$ python3 -q
>>> import numpy as np
>>> np.set_printoptions(precision=1, suppress=True, linewidth=160, floatmode="fixed")
>>> tidy = lambda a: np.round(a, 1) + 0
>>> mat = np.load("m.npy")
>>> print(mat)
[[ 0  0 -1]
 [-2  2  0]
 [ 0  0  0]
 [ 2  0  0]]
>>> vec = np.array([0, -1, 2])
>>> y = mat @ vec
>>> print(y)
[-2 -2  0  0]
>>> print(tidy(np.linalg.pinv(mat) @ mat))
[[1.0 0.0 0.0]
 [0.0 1.0 0.0]
 [0.0 0.0 1.0]]
>>> print(tidy(np.linalg.lstsq(mat, y)[0]))
[ 0.0 -1.0  2.0]
>>> rng = np.random.default_rng(3684)
>>> y = y + 0.3 * rng.normal(size=4)
>>> print(tidy(y))
[-2.3 -1.4  0.5  0.0]
>>> coef, *_ = np.linalg.lstsq(mat, y)
>>> print(tidy(coef))
[ 0.0 -0.7  2.3]
>>> print(tidy(np.linalg.norm(y - mat @ coef)))
0.5
>>> print([round(float(np.linalg.norm(np.linalg.solve(mat.T @ mat + lam * np.eye(3), mat.T @ y))), 2) for lam in (0, 1, 10, 100)])
[2.43, 1.26, 0.29, 0.04]
>>> print(coef.round())
[-0.0 -1.0  2.0]
>>> print(tidy(mat.T @ (y - mat @ coef)))
[0.0 0.0 0.0]
>>> sigma = 10 * 0.9 ** np.arange(3)
>>> Q, _ = np.linalg.qr(np.array([[0.5, -1.0, -0.7], [-0.4, 0.4, -0.6], [-0.9, -0.2, -1.0]]))
>>> A = rng.normal(size=(25, 3)) * sigma @ Q
>>> print(tidy(A))
[[ -6.9  -7.4  -5.7]
 [ -9.8   8.7 -16.9]
 [-19.3   9.4   2.7]
 [  1.5   7.3  -2.1]
 [ -0.7  10.2  -0.1]
 [  5.1  -0.2   8.3]
 [-12.1   0.2  -0.2]
 [  9.8  -8.0  10.4]
 [  5.7   6.0   3.0]
 [  2.8  -1.6   6.5]
 [  4.0   2.2  -1.4]
 [  5.4   0.4 -19.7]
 [ -6.3  -6.7 -14.5]
 [  2.1   1.9 -14.7]
 [-17.1  -0.7   8.5]
 [-15.8  20.4  -8.8]
 [ 11.6  -6.6  -2.7]
 [ -2.1   4.4  -4.1]
 [ -4.2 -11.2 -13.0]
 [ -3.6   6.3   1.3]
 [ -1.0  12.3 -10.0]
 [-15.5   3.3 -24.4]
 [-10.6  -8.5   0.3]
 [  1.2  19.5  -5.6]
 [ -5.3  14.2   3.1]]
>>> vec = np.array([4, 0, 1])
>>> y = A @ vec
>>> print(tidy(np.linalg.pinv(A) @ A))
[[1.0 0.0 0.0]
 [0.0 1.0 0.0]
 [0.0 0.0 1.0]]
>>> try:
...     np.linalg.solve(A, y)
... except np.linalg.LinAlgError as e:
...     print("failed:", e)
... 
failed: Last 2 dimensions of the array must be square
>>> print(tidy(np.linalg.lstsq(A, y)[0]))
[4.0 0.0 1.0]
>>> y = y + 0.1 * rng.normal(size=25)
>>> print(tidy(y))
[-32.9 -56.0 -74.5   4.0  -2.9  28.6 -48.7  49.8  25.9  17.5  14.7   2.0 -39.5  -6.4 -59.7 -72.0  43.6 -12.8 -29.7 -13.0 -13.9 -86.1 -42.3  -0.9 -18.5]
>>> coef, *_ = np.linalg.lstsq(A, y)
>>> print(tidy(coef))
[4.0 0.0 1.0]
>>> print(tidy(A.T @ (y - A @ coef)))
[0.0 0.0 0.0]
>>> print(tidy(np.linalg.norm(y - A @ coef)))
0.5
>>> f = np.array([-2, 3])
>>> print(tidy(np.correlate(A[10], A[6], "full")))
[ -0.6   0.4 -48.3 -26.7  16.9]
>>> print(tidy(np.polyval(f, A[10])))
[-5.1 -1.4  5.8]
>>> M = np.array([[0.1, -0.6], [0.4, -1.3], [-1.2, -0.4], [0.1, 0.5], [-1.3, -0.3]])
>>> M[3] = M[4] + 0.3 * rng.normal(size=2)
>>> print(tidy(M))
[[ 0.1 -0.6]
 [ 0.4 -1.3]
 [-1.2 -0.4]
 [-1.1 -0.2]
 [-1.3 -0.3]]
>>> vec = np.array([2, 2])
>>> y = M @ vec
>>> print(tidy(np.linalg.lstsq(M, y)[0]))
[2.0 2.0]
>>> print(tidy(np.linalg.solve(M.T @ M, M.T @ y)))
[2.0 2.0]
>>> print(tidy(np.linalg.pinv(M) @ M))
[[1.0 0.0]
 [0.0 1.0]]
>>> print(tidy(y))
[-1.0 -1.8 -3.2 -2.7 -3.2]
>>> y = y + 0.3 * rng.normal(size=5)
>>> print(tidy(y))
[-1.0 -1.5 -3.2 -2.8 -3.4]
>>> coef, *_ = np.linalg.lstsq(M, y)
>>> print(tidy(np.linalg.norm(y - M @ coef)))
0.2
>>> print([round(float(np.linalg.norm(np.linalg.solve(M.T @ M + lam * np.eye(2), M.T @ y))), 2) for lam in (0, 1, 10, 100)])
[2.8, 2.24, 0.83, 0.12]
>>> print(tidy(np.linalg.norm(M, 2)))
2.2
>>> print(tidy(np.linalg.norm(M, axis=1)))
[0.6 1.4 1.3 1.2 1.3]
>>> print(np.linalg.norm(M, axis=1).argmax())
1
>>> print(tidy(np.linalg.norm(M) ** 2 / np.linalg.norm(M, 2) ** 2))
1.5
>>> print(tidy(np.linalg.norm(M, axis=0)))
[2.1 1.5]
>>> Q, R = np.linalg.qr(M)
>>> print(tidy(abs(R[0, 0])), tidy(np.linalg.norm(M[:, 0])))
2.1 2.1
>>> print(tidy(Q.T @ Q))
[[1.0 0.0]
 [0.0 1.0]]
>>> print(tidy(Q @ R))
[[ 0.1 -0.6]
 [ 0.4 -1.3]
 [-1.2 -0.4]
 [-1.1 -0.2]
 [-1.3 -0.3]]
>>> P = M @ np.linalg.solve(M.T @ M, M.T)
>>> print(tidy(np.linalg.eigvalsh(P)))
[0.0 0.0 0.0 1.0 1.0]
>>> print(tidy(np.trace(P)))
2.0
>>> print(tidy(P))
[[0.2 0.4 0.0 0.0 0.0]
 [0.4 0.8 0.0 0.0 0.0]
 [0.0 0.0 0.3 0.3 0.4]
 [0.0 0.0 0.3 0.3 0.3]
 [0.0 0.0 0.4 0.3 0.4]]
>>> print(tidy(np.diag(P)))
[0.2 0.8 0.3 0.3 0.4]
>>> print(tidy((np.eye(5) - P) @ M))
[[0.0 0.0]
 [0.0 0.0]
 [0.0 0.0]
 [0.0 0.0]
 [0.0 0.0]]
